In [1]: import numpy as np

In [2]: from numpy import linalg as LA

In [3]: np.set_printoptions(suppress=True, linewidth=200)

In [4]: J = np.loadtxt("block8.csv", delimiter=",")

In [5]: J
Out[5]: 
array([[-0.18, -0.59,  2.18, -0.59, -2.59, -0.18,  0.82,  0.  ,  0.59, -0.18],
       [-3.04, -2.02,  5.04, -2.02, -4.02, -3.04, -2.04,  0.  ,  2.02, -3.04],
       [ 0.49, -0.25,  1.51, -0.25, -2.25,  0.49,  1.49,  0.  ,  0.25,  0.49],
       [ 2.64,  0.82, -0.64,  0.82, -1.18,  2.64,  3.64,  0.  , -0.82,  2.64],
       [ 5.48,  2.24, -3.48,  2.24,  0.24,  5.48,  6.48,  0.  , -2.24,  5.48],
       [ 3.24,  1.12, -1.24,  1.12, -0.88,  3.24,  4.24,  0.  , -1.12,  3.24],
       [ 2.21,  0.61, -0.21,  0.61, -1.39,  2.21,  3.21,  0.  , -0.61,  2.21],
       [ 1.68,  0.34,  0.32,  0.34, -1.66,  1.68,  2.68,  0.  , -0.34,  1.68],
       [ 0.85, -0.08,  1.15, -0.08, -2.08,  0.85,  1.85,  0.  ,  0.08,  0.85],
       [-0.47, -0.73,  2.47, -0.73, -2.73, -0.47,  0.53,  0.  ,  0.73, -0.47],
       [ 2.83,  0.92, -0.83,  0.92, -1.08,  2.83,  3.83,  0.  , -0.92,  2.83],
       [ 0.99, -0.01,  1.01, -0.01, -2.01,  0.99,  1.99,  0.  ,  0.01,  0.99],
       [ 0.61, -0.19,  1.39, -0.19, -2.19,  0.61,  1.61,  0.  ,  0.19,  0.61],
       [ 3.46,  1.23, -1.46,  1.23, -0.77,  3.46,  4.46,  0.  , -1.23,  3.46],
       [ 2.35,  0.67, -0.35,  0.67, -1.33,  2.35,  3.35,  0.  , -0.67,  2.35],
       [ 2.39,  0.7 , -0.39,  0.7 , -1.3 ,  2.39,  3.39,  0.  , -0.7 ,  2.39],
       [-0.81, -0.91,  2.81, -0.91, -2.91, -0.81,  0.19,  0.  ,  0.91, -0.81],
       [-0.95, -0.97,  2.95, -0.97, -2.97, -0.95,  0.05,  0.  ,  0.97, -0.95],
       [ 3.12,  1.06, -1.12,  1.06, -0.94,  3.12,  4.12,  0.  , -1.06,  3.12],
       [ 4.96,  1.98, -2.96,  1.98, -0.02,  4.96,  5.96,  0.  , -1.98,  4.96],
       [ 1.8 ,  0.4 ,  0.2 ,  0.4 , -1.6 ,  1.8 ,  2.8 ,  0.  , -0.4 ,  1.8 ],
       [ 3.2 ,  1.1 , -1.2 ,  1.1 , -0.9 ,  3.2 ,  4.2 ,  0.  , -1.1 ,  3.2 ],
       [-2.34, -1.67,  4.34, -1.67, -3.67, -2.34, -1.34,  0.  ,  1.67, -2.34],
       [ 0.39, -0.3 ,  1.61, -0.3 , -2.3 ,  0.39,  1.39,  0.  ,  0.3 ,  0.39],
       [ 1.49,  0.25,  0.51,  0.25, -1.75,  1.49,  2.49,  0.  , -0.25,  1.49],
       [ 2.35,  0.67, -0.35,  0.67, -1.33,  2.35,  3.35,  0.  , -0.67,  2.35],
       [ 4.77,  1.88, -2.77,  1.88, -0.12,  4.77,  5.77,  0.  , -1.88,  4.77],
       [ 1.37,  0.19,  0.63,  0.19, -1.81,  1.37,  2.37,  0.  , -0.19,  1.37],
       [ 1.47,  0.24,  0.53,  0.24, -1.76,  1.47,  2.47,  0.  , -0.24,  1.47],
       [ 2.93,  0.97, -0.93,  0.97, -1.03,  2.93,  3.93,  0.  , -0.97,  2.93],
       [ 3.94,  1.47, -1.94,  1.47, -0.53,  3.94,  4.94,  0.  , -1.47,  3.94],
       [ 3.79,  1.4 , -1.79,  1.4 , -0.6 ,  3.79,  4.79,  0.  , -1.4 ,  3.79],
       [ 5.29,  2.14, -3.29,  2.14,  0.14,  5.29,  6.29,  0.  , -2.14,  5.29],
       [ 0.56, -0.22,  1.44, -0.22, -2.22,  0.56,  1.56,  0.  ,  0.22,  0.56],
       [ 1.42,  0.21,  0.58,  0.21, -1.79,  1.42,  2.42,  0.  , -0.21,  1.42],
       [-0.38, -0.69,  2.38, -0.69, -2.69, -0.38,  0.62,  0.  ,  0.69, -0.38],
       [ 2.34,  0.67, -0.34,  0.67, -1.33,  2.34,  3.34,  0.  , -0.67,  2.34],
       [ 3.54,  1.27, -1.54,  1.27, -0.73,  3.54,  4.54,  0.  , -1.27,  3.54],
       [ 6.73,  2.87, -4.73,  2.87,  0.87,  6.73,  7.73,  0.  , -2.87,  6.73],
       [ 4.17,  1.58, -2.17,  1.58, -0.42,  4.17,  5.17,  0.  , -1.58,  4.17],
       [ 1.12,  0.06,  0.88,  0.06, -1.94,  1.12,  2.12,  0.  , -0.06,  1.12],
       [ 1.38,  0.19,  0.62,  0.19, -1.81,  1.38,  2.38,  0.  , -0.19,  1.38],
       [ 1.07,  0.03,  0.93,  0.03, -1.97,  1.07,  2.07,  0.  , -0.03,  1.07],
       [ 4.81,  1.91, -2.81,  1.91, -0.09,  4.81,  5.81,  0.  , -1.91,  4.81],
       [ 2.3 ,  0.65, -0.3 ,  0.65, -1.35,  2.3 ,  3.3 ,  0.  , -0.65,  2.3 ],
       [ 0.56, -0.22,  1.44, -0.22, -2.22,  0.56,  1.56,  0.  ,  0.22,  0.56],
       [-0.69, -0.85,  2.69, -0.85, -2.85, -0.69,  0.31,  0.  ,  0.85, -0.69],
       [ 0.48, -0.26,  1.52, -0.26, -2.26,  0.48,  1.48,  0.  ,  0.26,  0.48],
       [ 1.37,  0.18,  0.63,  0.18, -1.82,  1.37,  2.37,  0.  , -0.18,  1.37],
       [ 0.24, -0.38,  1.76, -0.38, -2.38,  0.24,  1.24,  0.  ,  0.38,  0.24],
       [-1.05, -1.02,  3.05, -1.02, -3.02, -1.05, -0.05,  0.  ,  1.02, -1.05]])

In [6]: ang = np.radians(135)

In [7]: r_ = np.eye(10)

In [8]: r_[5, 5] = r_[3, 3] = np.cos(ang)

In [9]: r_[5, 3], r_[3, 5] = -np.sin(ang), np.sin(ang)

In [10]: r_.round(2)
Out[10]: 
array([[ 1.  ,  0.  ,  0.  ,  0.  ,  0.  ,  0.  ,  0.  ,  0.  ,  0.  ,  0.  ],
       [ 0.  ,  1.  ,  0.  ,  0.  ,  0.  ,  0.  ,  0.  ,  0.  ,  0.  ,  0.  ],
       [ 0.  ,  0.  ,  1.  ,  0.  ,  0.  ,  0.  ,  0.  ,  0.  ,  0.  ,  0.  ],
       [ 0.  ,  0.  ,  0.  , -0.71,  0.  ,  0.71,  0.  ,  0.  ,  0.  ,  0.  ],
       [ 0.  ,  0.  ,  0.  ,  0.  ,  1.  ,  0.  ,  0.  ,  0.  ,  0.  ,  0.  ],
       [ 0.  ,  0.  ,  0.  , -0.71,  0.  , -0.71,  0.  ,  0.  ,  0.  ,  0.  ],
       [ 0.  ,  0.  ,  0.  ,  0.  ,  0.  ,  0.  ,  1.  ,  0.  ,  0.  ,  0.  ],
       [ 0.  ,  0.  ,  0.  ,  0.  ,  0.  ,  0.  ,  0.  ,  1.  ,  0.  ,  0.  ],
       [ 0.  ,  0.  ,  0.  ,  0.  ,  0.  ,  0.  ,  0.  ,  0.  ,  1.  ,  0.  ],
       [ 0.  ,  0.  ,  0.  ,  0.  ,  0.  ,  0.  ,  0.  ,  0.  ,  0.  ,  1.  ]])

In [11]: out = J @ r_.T

In [12]: np.round(LA.svd(J, compute_uv=False), 2) + 0, np.round(LA.svd(out, compute_uv=False), 2) + 0
Out[12]: 
(array([44.32, 18.41,  0.04,  0.  ,  0.  ,  0.  ,  0.  ,  0.  ,  0.  ,  0.  ]),
 array([44.32, 18.41,  0.04,  0.  ,  0.  ,  0.  ,  0.  ,  0.  ,  0.  ,  0.  ]))
